% ipython --no-banner

In [1]: import numpy as np

In [2]: import numpy.linalg as la

In [3]: np.set_printoptions(suppress=True, linewidth=120)

In [4]: J = np.loadtxt("sample10.csv", delimiter=",")

In [5]: J
Out[5]: 
array([[ 0.,  1., -3., -1., -1.,  0.,  0., -2.,  0.],
       [-1.,  0.,  1.,  0.,  1.,  0., -2., -1.,  3.],
       [ 3., -1.,  0., -1.,  1.,  1., -1., -4., -2.],
       [ 1.,  0.,  1.,  0.,  0., -1.,  1.,  0., -1.],
       [ 1., -1., -1.,  0.,  0.,  2., -2., -3., -2.],
       [ 0.,  0., -1.,  1., -2.,  0.,  3.,  0.,  2.],
       [ 0.,  2.,  1., -1.,  2., -3.,  0., -1., -2.],
       [ 2.,  1.,  4.,  0.,  3.,  0.,  1.,  0., -3.],
       [ 0., -3.,  2.,  1.,  2., -2.,  2.,  3.,  0.]])

In [6]: r0 = np.array([2, 1, 2])

In [7]: np.correlate(J[8], J[7], "full")
Out[7]: array([  0.,   9.,  -6.,  -6.,  -4.,  -2.,   2., -20.,  13.,  -3.,  19.,   5.,  10.,  10.,   7.,   6.,   0.])

In [8]: np.polyval(r0, J[8])
Out[8]: array([ 2., 17., 12.,  5., 12.,  8., 12., 23.,  2.])

In [9]: x0 = np.array([2, 1, -2, -3, 0, 1, 2, 0, 1])

In [10]: x0 @ J @ x0
Out[10]: np.float64(0.0)

In [11]: np.round(la.eigvals(J).real, 1) + 0
Out[11]: array([0., 0., 0., 0., 0., 0., 0., 0., 0.])

In [12]: Q = la.solve(np.eye(9) - J, np.eye(9) + J)

In [13]: np.round(Q @ Q.T, 1) + 0
Out[13]: 
array([[1., 0., 0., 0., 0., 0., 0., 0., 0.],
       [0., 1., 0., 0., 0., 0., 0., 0., 0.],
       [0., 0., 1., 0., 0., 0., 0., 0., 0.],
       [0., 0., 0., 1., 0., 0., 0., 0., 0.],
       [0., 0., 0., 0., 1., 0., 0., 0., 0.],
       [0., 0., 0., 0., 0., 1., 0., 0., 0.],
       [0., 0., 0., 0., 0., 0., 1., 0., 0.],
       [0., 0., 0., 0., 0., 0., 0., 1., 0.],
       [0., 0., 0., 0., 0., 0., 0., 0., 1.]])

In [14]: round(float(la.det(Q)), 1)
Out[14]: 1.0

In [15]: left, s, Vh = la.svd(J)

In [16]: evecs = Vh[:(s > 1e-8).sum()]

In [17]: rng = np.random.default_rng(8476)

In [18]: x0 = J[4] + -2 * J[2] + rng.integers(2) * np.eye(9)[2]

In [19]: x0
Out[19]: array([-5.,  1.,  0.,  2., -2.,  0.,  0.,  5.,  2.])

In [20]: np.allclose(evecs.T @ evecs @ x0, x0)
Out[20]: False

In [21]: la.matrix_rank(np.vstack([J, x0]))
Out[21]: np.int64(9)

In [22]: round(float(la.norm(x0 - evecs.T @ evecs @ x0)), 1)
Out[22]: 0.3

In [23]: K = np.loadtxt("block12.csv", delimiter=",")

In [24]: K
Out[24]: 
array([[-14.,  -4.,   1.,  -2.],
       [ -2., -22.,   2.,  -2.],
       [  4.,   5.,  15.,  -2.],
       [  0.,  -4.,   5.,  48.]])

In [25]: r0 = np.array([2, 1])

In [26]: np.convolve(K[3], r0)
Out[26]: array([  0.,  -8.,   6., 101.,  48.])

In [27]: np.polyval(r0, K[3])
Out[27]: array([ 1., -7., 11., 97.])

In [28]: np.einsum("ij,ji->", K, K)
Out[28]: np.float64(3249.0)

In [29]: np.einsum("ii->", K)
Out[29]: np.float64(27.0)

In [30]: np.kron(np.eye(2, dtype=int), K)
Out[30]: 
array([[-14.,  -4.,   1.,  -2.,  -0.,  -0.,   0.,  -0.],
       [ -2., -22.,   2.,  -2.,  -0.,  -0.,   0.,  -0.],
       [  4.,   5.,  15.,  -2.,   0.,   0.,   0.,  -0.],
       [  0.,  -4.,   5.,  48.,   0.,  -0.,   0.,   0.],
       [ -0.,  -0.,   0.,  -0., -14.,  -4.,   1.,  -2.],
       [ -0.,  -0.,   0.,  -0.,  -2., -22.,   2.,  -2.],
       [  0.,   0.,   0.,  -0.,   4.,   5.,  15.,  -2.],
       [  0.,  -0.,   0.,   0.,   0.,  -4.,   5.,  48.]])

In [31]: np.round(np.poly(K), 1)
Out[31]: array([     1.,    -27.,  -1260.,   7964., 230448.])

In [32]: np.round(la.det(K.T), 1)
Out[32]: np.float64(230448.0)
